In [1]: import numpy as np

In [2]: np.set_printoptions(precision=2, suppress=True, linewidth=160)

In [3]: t = np.deg2rad(30)

In [4]: feats = np.eye(12)

In [5]: feats[np.ix_([11, 4], [11, 4])] = [[np.cos(t), -np.sin(t)], [np.sin(t), np.cos(t)]]

In [6]: print(feats)
[[ 1.    0.    0.    0.    0.    0.    0.    0.    0.    0.    0.    0.  ]
 [ 0.    1.    0.    0.    0.    0.    0.    0.    0.    0.    0.    0.  ]
 [ 0.    0.    1.    0.    0.    0.    0.    0.    0.    0.    0.    0.  ]
 [ 0.    0.    0.    1.    0.    0.    0.    0.    0.    0.    0.    0.  ]
 [ 0.    0.    0.    0.    0.87  0.    0.    0.    0.    0.    0.    0.5 ]
 [ 0.    0.    0.    0.    0.    1.    0.    0.    0.    0.    0.    0.  ]
 [ 0.    0.    0.    0.    0.    0.    1.    0.    0.    0.    0.    0.  ]
 [ 0.    0.    0.    0.    0.    0.    0.    1.    0.    0.    0.    0.  ]
 [ 0.    0.    0.    0.    0.    0.    0.    0.    1.    0.    0.    0.  ]
 [ 0.    0.    0.    0.    0.    0.    0.    0.    0.    1.    0.    0.  ]
 [ 0.    0.    0.    0.    0.    0.    0.    0.    0.    0.    1.    0.  ]
 [ 0.    0.    0.    0.   -0.5   0.    0.    0.    0.    0.    0.    0.87]]

In [7]: (feats != 0).astype(int)
Out[7]: 
array([[1, 0, 0, 0, 0, 0, 0, 0, 0, 0, 0, 0],
       [0, 1, 0, 0, 0, 0, 0, 0, 0, 0, 0, 0],
       [0, 0, 1, 0, 0, 0, 0, 0, 0, 0, 0, 0],
       [0, 0, 0, 1, 0, 0, 0, 0, 0, 0, 0, 0],
       [0, 0, 0, 0, 1, 0, 0, 0, 0, 0, 0, 1],
       [0, 0, 0, 0, 0, 1, 0, 0, 0, 0, 0, 0],
       [0, 0, 0, 0, 0, 0, 1, 0, 0, 0, 0, 0],
       [0, 0, 0, 0, 0, 0, 0, 1, 0, 0, 0, 0],
       [0, 0, 0, 0, 0, 0, 0, 0, 1, 0, 0, 0],
       [0, 0, 0, 0, 0, 0, 0, 0, 0, 1, 0, 0],
       [0, 0, 0, 0, 0, 0, 0, 0, 0, 0, 1, 0],
       [0, 0, 0, 0, 1, 0, 0, 0, 0, 0, 0, 1]])

In [8]: (np.linalg.matrix_power((feats != 0) + (feats.T != 0) + np.eye(12), 12) > 0).astype(int)
Out[8]: 
array([[1, 0, 0, 0, 0, 0, 0, 0, 0, 0, 0, 0],
       [0, 1, 0, 0, 0, 0, 0, 0, 0, 0, 0, 0],
       [0, 0, 1, 0, 0, 0, 0, 0, 0, 0, 0, 0],
       [0, 0, 0, 1, 0, 0, 0, 0, 0, 0, 0, 0],
       [0, 0, 0, 0, 1, 0, 0, 0, 0, 0, 0, 1],
       [0, 0, 0, 0, 0, 1, 0, 0, 0, 0, 0, 0],
       [0, 0, 0, 0, 0, 0, 1, 0, 0, 0, 0, 0],
       [0, 0, 0, 0, 0, 0, 0, 1, 0, 0, 0, 0],
       [0, 0, 0, 0, 0, 0, 0, 0, 1, 0, 0, 0],
       [0, 0, 0, 0, 0, 0, 0, 0, 0, 1, 0, 0],
       [0, 0, 0, 0, 0, 0, 0, 0, 0, 0, 1, 0],
       [0, 0, 0, 0, 1, 0, 0, 0, 0, 0, 0, 1]])

In [9]: feats @ feats
Out[9]: 
array([[ 1.  ,  0.  ,  0.  ,  0.  ,  0.  ,  0.  ,  0.  ,  0.  ,  0.  ,  0.  ,  0.  ,  0.  ],
       [ 0.  ,  1.  ,  0.  ,  0.  ,  0.  ,  0.  ,  0.  ,  0.  ,  0.  ,  0.  ,  0.  ,  0.  ],
       [ 0.  ,  0.  ,  1.  ,  0.  ,  0.  ,  0.  ,  0.  ,  0.  ,  0.  ,  0.  ,  0.  ,  0.  ],
       [ 0.  ,  0.  ,  0.  ,  1.  ,  0.  ,  0.  ,  0.  ,  0.  ,  0.  ,  0.  ,  0.  ,  0.  ],
       [ 0.  ,  0.  ,  0.  ,  0.  ,  0.5 ,  0.  ,  0.  ,  0.  ,  0.  ,  0.  ,  0.  ,  0.87],
       [ 0.  ,  0.  ,  0.  ,  0.  ,  0.  ,  1.  ,  0.  ,  0.  ,  0.  ,  0.  ,  0.  ,  0.  ],
       [ 0.  ,  0.  ,  0.  ,  0.  ,  0.  ,  0.  ,  1.  ,  0.  ,  0.  ,  0.  ,  0.  ,  0.  ],
       [ 0.  ,  0.  ,  0.  ,  0.  ,  0.  ,  0.  ,  0.  ,  1.  ,  0.  ,  0.  ,  0.  ,  0.  ],
       [ 0.  ,  0.  ,  0.  ,  0.  ,  0.  ,  0.  ,  0.  ,  0.  ,  1.  ,  0.  ,  0.  ,  0.  ],
       [ 0.  ,  0.  ,  0.  ,  0.  ,  0.  ,  0.  ,  0.  ,  0.  ,  0.  ,  1.  ,  0.  ,  0.  ],
       [ 0.  ,  0.  ,  0.  ,  0.  ,  0.  ,  0.  ,  0.  ,  0.  ,  0.  ,  0.  ,  1.  ,  0.  ],
       [ 0.  ,  0.  ,  0.  ,  0.  , -0.87,  0.  ,  0.  ,  0.  ,  0.  ,  0.  ,  0.  ,  0.5 ]])

In [10]: print(np.sort(np.linalg.eigvals(feats).real))
[0.87 0.87 1.   1.   1.   1.   1.   1.   1.   1.   1.   1.  ]

In [11]: np.flatnonzero(np.linalg.matrix_power((feats != 0) + (feats.T != 0) + np.eye(12), 12)[2])
Out[11]: array([2])

In [12]: print(np.round(np.linalg.det(feats), 2))
1.0

In [13]: def softmax(z):
    ...:     e = np.exp(z - z.max(axis=-1, keepdims=True))
    ...:     return e / e.sum(axis=-1, keepdims=True)
    ...: 

In [14]: softmax(feats[5] + 4)
Out[14]: array([0.07, 0.07, 0.07, 0.07, 0.07, 0.2 , 0.07, 0.07, 0.07, 0.07, 0.07, 0.07])

In [15]: print(softmax(feats[5]))
[0.07 0.07 0.07 0.07 0.07 0.2  0.07 0.07 0.07 0.07 0.07 0.07]

In [16]: np.round(softmax(10 * feats[5]), 2) + 0
Out[16]: array([0., 0., 0., 0., 0., 1., 0., 0., 0., 0., 0., 0.])

In [17]: print(softmax(feats).sum(axis=1))
[1. 1. 1. 1. 1. 1. 1. 1. 1. 1. 1. 1.]

In [18]: S = feats @ feats.T / np.sqrt(12)

In [19]: softmax(S)[5] @ feats
Out[19]: array([0.08, 0.08, 0.08, 0.08, 0.03, 0.11, 0.08, 0.08, 0.08, 0.08, 0.08, 0.11])

In [20]: softmax(S)
Out[20]: 
array([[0.11, 0.08, 0.08, 0.08, 0.08, 0.08, 0.08, 0.08, 0.08, 0.08, 0.08, 0.08],
       [0.08, 0.11, 0.08, 0.08, 0.08, 0.08, 0.08, 0.08, 0.08, 0.08, 0.08, 0.08],
       [0.08, 0.08, 0.11, 0.08, 0.08, 0.08, 0.08, 0.08, 0.08, 0.08, 0.08, 0.08],
       [0.08, 0.08, 0.08, 0.11, 0.08, 0.08, 0.08, 0.08, 0.08, 0.08, 0.08, 0.08],
       [0.08, 0.08, 0.08, 0.08, 0.11, 0.08, 0.08, 0.08, 0.08, 0.08, 0.08, 0.08],
       [0.08, 0.08, 0.08, 0.08, 0.08, 0.11, 0.08, 0.08, 0.08, 0.08, 0.08, 0.08],
       [0.08, 0.08, 0.08, 0.08, 0.08, 0.08, 0.11, 0.08, 0.08, 0.08, 0.08, 0.08],
       [0.08, 0.08, 0.08, 0.08, 0.08, 0.08, 0.08, 0.11, 0.08, 0.08, 0.08, 0.08],
       [0.08, 0.08, 0.08, 0.08, 0.08, 0.08, 0.08, 0.08, 0.11, 0.08, 0.08, 0.08],
       [0.08, 0.08, 0.08, 0.08, 0.08, 0.08, 0.08, 0.08, 0.08, 0.11, 0.08, 0.08],
       [0.08, 0.08, 0.08, 0.08, 0.08, 0.08, 0.08, 0.08, 0.08, 0.08, 0.11, 0.08],
       [0.08, 0.08, 0.08, 0.08, 0.08, 0.08, 0.08, 0.08, 0.08, 0.08, 0.08, 0.11]])
